$ python -q
>>> import numpy as np
>>> np.set_printoptions(precision=2, suppress=True, linewidth=120, floatmode="fixed")
>>> feats = np.loadtxt("dump.csv", delimiter=",")
>>> feats
array([[-2.11,  3.98,  6.06,  2.02, -4.82, -2.97,  0.78, -2.50],
       [ 5.34,  0.73, -5.67,  1.59, -0.61,  5.11, -2.57,  1.76],
       [ 1.06, -4.64, -5.42, -2.66,  5.56,  2.08, -0.24,  2.37],
       [ 5.43,  2.59, -4.10,  2.77, -2.82,  4.79, -2.72,  1.01],
       [ 5.09,  3.67, -2.74,  3.37, -4.11,  4.21, -2.62,  0.42],
       [ 5.41,  2.70, -3.98,  2.83, -2.95,  4.74, -2.72,  0.96],
       [-5.36, -2.96,  3.68, -2.98,  3.26, -4.63,  2.71, -0.82],
       [ 2.46, -3.71, -6.23, -1.78,  4.52,  3.25, -0.96,  2.52],
       [ 5.03, -0.27, -6.19,  0.91,  0.56,  5.03, -2.37,  2.06],
       [-4.94,  0.49,  6.28, -0.75, -0.82, -4.98,  2.31, -2.12],
       [ 5.42,  1.15, -5.38,  1.87, -1.11,  5.10, -2.64,  1.61],
       [ 5.19,  0.16, -5.99,  1.21,  0.05,  5.09, -2.47,  1.94],
       [ 5.28,  3.23, -3.35,  3.13, -3.58,  4.49, -2.68,  0.68],
       [-1.90, -5.46, -2.64, -3.80,  6.39, -0.67,  1.21,  1.57],
       [-5.44, -2.52,  4.18, -2.72,  2.73, -4.81,  2.72, -1.05],
       [ 5.23,  0.30, -5.92,  1.30, -0.10,  5.10, -2.50,  1.90],
       [-3.82, -5.00,  0.04, -3.92,  5.75, -2.66,  2.09,  0.63],
       [-1.75, -5.46, -2.82, -3.76,  6.39, -0.51,  1.14,  1.63],
       [-3.31, -5.23, -0.78, -3.96,  6.05, -2.10,  1.86,  0.93],
       [ 5.24,  3.34, -3.21,  3.19, -3.71,  4.43, -2.67,  0.62],
       [ 3.06,  5.31,  1.14,  3.95, -6.16,  1.84, -1.75, -1.06],
       [ 3.05,  5.31,  1.16,  3.95, -6.16,  1.83, -1.74, -1.06],
       [ 1.94,  5.46,  2.60,  3.81, -6.39,  0.70, -1.23, -1.55],
       [-1.92, -5.46, -2.62, -3.80,  6.39, -0.68,  1.22,  1.56],
       [ 4.88, -0.63, -6.33,  0.65,  0.98,  4.95, -2.28,  2.15],
       [-4.38,  1.54,  6.56,  0.02, -2.04, -4.67,  1.99, -2.35],
       [ 0.64,  5.30,  3.99,  3.43, -6.26, -0.54, -0.60, -1.99],
       [ 2.35,  5.44,  2.10,  3.88, -6.35,  1.11, -1.42, -1.39],
       [-3.96,  2.15,  6.61,  0.49, -2.74, -4.39,  1.76, -2.44],
       [ 0.66, -4.84, -5.12, -2.87,  5.78,  1.73, -0.04,  2.30],
       [ 1.28, -4.52, -5.56, -2.54,  5.43,  2.27, -0.35,  2.40],
       [ 0.61, -4.87, -5.08, -2.90,  5.81,  1.68, -0.01,  2.29],
       [ 4.36,  4.63, -1.01,  3.81, -5.28,  3.27, -2.33, -0.27],
       [ 5.48,  1.98, -4.71,  2.40, -2.08,  4.97, -2.71,  1.29],
       [ 5.28,  0.48, -5.82,  1.42, -0.32,  5.11, -2.53,  1.84],
       [ 5.13,  3.59, -2.86,  3.33, -4.02,  4.27, -2.64,  0.47],
       [ 3.77,  5.03,  0.04,  3.93, -5.79,  2.61, -2.07, -0.66],
       [-4.25, -4.71,  0.80, -3.84,  5.39, -3.15,  2.28,  0.34],
       [ 5.41,  1.06, -5.45,  1.81, -1.00,  5.10, -2.62,  1.65],
       [-5.15, -3.55,  2.92, -3.30,  3.97, -4.30,  2.64, -0.50],
       [-0.83,  4.76,  5.25,  2.78, -5.69, -1.87,  0.12, -2.33],
       [ 5.43,  2.59, -4.10,  2.77, -2.82,  4.79, -2.72,  1.01],
       [ 5.48,  1.80, -4.87,  2.29, -1.87,  5.01, -2.70,  1.36],
       [-0.06, -5.13, -4.52, -3.20,  6.09,  1.08,  0.32,  2.14],
       [ 5.15,  3.56, -2.89,  3.31, -3.98,  4.29, -2.64,  0.49],
       [-2.61,  3.58,  6.29,  1.67, -4.38, -3.37,  1.03, -2.52]])
>>> vec = np.array([4, 0, 5, 7, 4, 8, 1, 8])
>>> a = np.maximum(feats @ vec, 0)
>>> np.flatnonzero(a > 1e-9)
array([ 1,  2,  3,  4,  5,  7,  8, 10, 11, 12, 15, 19, 20, 21, 22, 24, 26, 27, 29, 30, 31, 32, 33, 34, 35, 36, 38, 41,
       42, 43, 44])
